% ipython --no-banner

In [1]: import numpy as np

In [2]: from numpy import linalg as LA

In [3]: np.set_printoptions(precision=1, suppress=True, linewidth=140, sign=" ")

In [4]: def rd(a):
   ...:     return np.round(a, 1) + 0
   ...: 

In [5]: arr = np.load("layer14.npy")

In [6]: arr
Out[6]: 
array([[ 1.3,  1.1,  0.8, -0.1, -1.3],
       [-1.3,  1.4, -1.5,  0.1,  0.2],
       [ 1.6, -1.5, -0.2, -0.9, -0.1],
       [ 0.7, -1.9, -0.5, -0.4, -1.4],
       [ 1.4, -0.8, -0.1, -0.1,  0. ]])

In [7]: rd(LA.norm(arr))
Out[7]: np.float64(5.1)

In [8]: arr.shape
Out[8]: (5, 5)

In [9]: rd(arr.sum(axis=1))
Out[9]: array([ 1.8, -1.1, -1.1, -3.5,  0.4])

In [10]: rd(arr.sum(axis=0))
Out[10]: array([ 3.7, -1.7, -1.5, -1.4, -2.6])

In [11]: rd(LA.svd(arr, compute_uv=False))
Out[11]: array([ 4. ,  2.3,  1.6,  1.2,  0.4])

In [12]: rd(arr.mean(axis=0))
Out[12]: array([ 0.7, -0.3, -0.3, -0.3, -0.5])

In [13]: rd(np.diff(arr, axis=0))
Out[13]: 
array([[-2.6,  0.3, -2.3,  0.2,  1.5],
       [ 2.9, -2.9,  1.3, -1. , -0.3],
       [-0.9, -0.4, -0.3,  0.5, -1.3],
       [ 0.7,  1.1,  0.4,  0.3,  1.4]])

In [14]: X = np.load("block4.npy")

In [15]: X
Out[15]: 
array([[-0.8,  1.8],
       [ 1.8,  0.8]])

In [16]: # symmetric

In [17]: vec = np.array([9, 4])

In [18]: h = np.maximum(X @ vec, 0)

In [19]: np.maximum(X @ (3 * vec), 0)
Out[19]: array([  0. ,  58.2])

In [20]: hat = np.triu(np.array([[4, -4], [0, -5]]), 1) + np.eye(2)

In [21]: out = hat @ X @ LA.inv(hat)

In [22]: hat @ X - X @ hat
Out[22]: 
array([[-7.2, -6.4],
       [ 0. ,  7.2]])

In [23]: np.trace(out), np.trace(X)
Out[23]: (np.float64(0.0), np.float64(0.0))

In [24]: rd(LA.det(out))
Out[24]: np.float64(-3.9)

In [25]: out
Out[25]: 
array([[ -8. , -33.4],
       [  1.8,   8. ]])

In [26]: LA.matrix_rank(out)
Out[26]: np.int64(2)

In [27]: out = X / LA.norm(X, axis=1, keepdims=True)

In [28]: C2 = out @ out.T

In [29]: (np.abs(C2) > 0.9).astype(int)
Out[29]: 
array([[ 1,  0],
       [ 0,  1]])

In [30]: rd(C2)
Out[30]: 
array([[ 1.,  0.],
       [ 0.,  1.]])

In [31]: np.degrees(np.arccos(np.clip(C2[1, 0], -1, 1)))
Out[31]: np.float64(90.0)

In [32]: rng = np.random.default_rng(3222)

In [33]: J = np.array([[-2, 2, -3, 0],
    ...:     [-1, -3, -1, -2],
    ...:     [0, 1, -1, -1],
    ...:     [3, 3, 1, 3],
    ...:     [2, 0, -3, -1]]) * (rng.random((5, 4)) < 0.3)

In [34]: J
Out[34]: 
array([[ 0,  0,  0,  0],
       [ 0,  0, -1, -2],
       [ 0,  1,  0,  0],
       [ 3,  3,  1,  0],
       [ 0,  0,  0,  0]])

In [35]: rd(LA.eigvalsh(X).min())
Out[35]: np.float64(-2.0)

In [36]: [round(float(LA.det(X[:i, :i])), 2) + 0 for i in range(1, 3)]
Out[36]: [-0.8, -3.88]

In [37]: rank = LA.matrix_rank(J)

In [38]: rank
Out[38]: np.int64(3)

In [39]: null = LA.svd(J)[2][rank:].T

In [40]: rd(null @ null.T)
Out[40]: 
array([[ 0.1,  0. , -0.2,  0.1],
       [ 0. ,  0. ,  0. ,  0. ],
       [-0.2,  0. ,  0.7, -0.4],
       [ 0.1,  0. , -0.4,  0.2]])
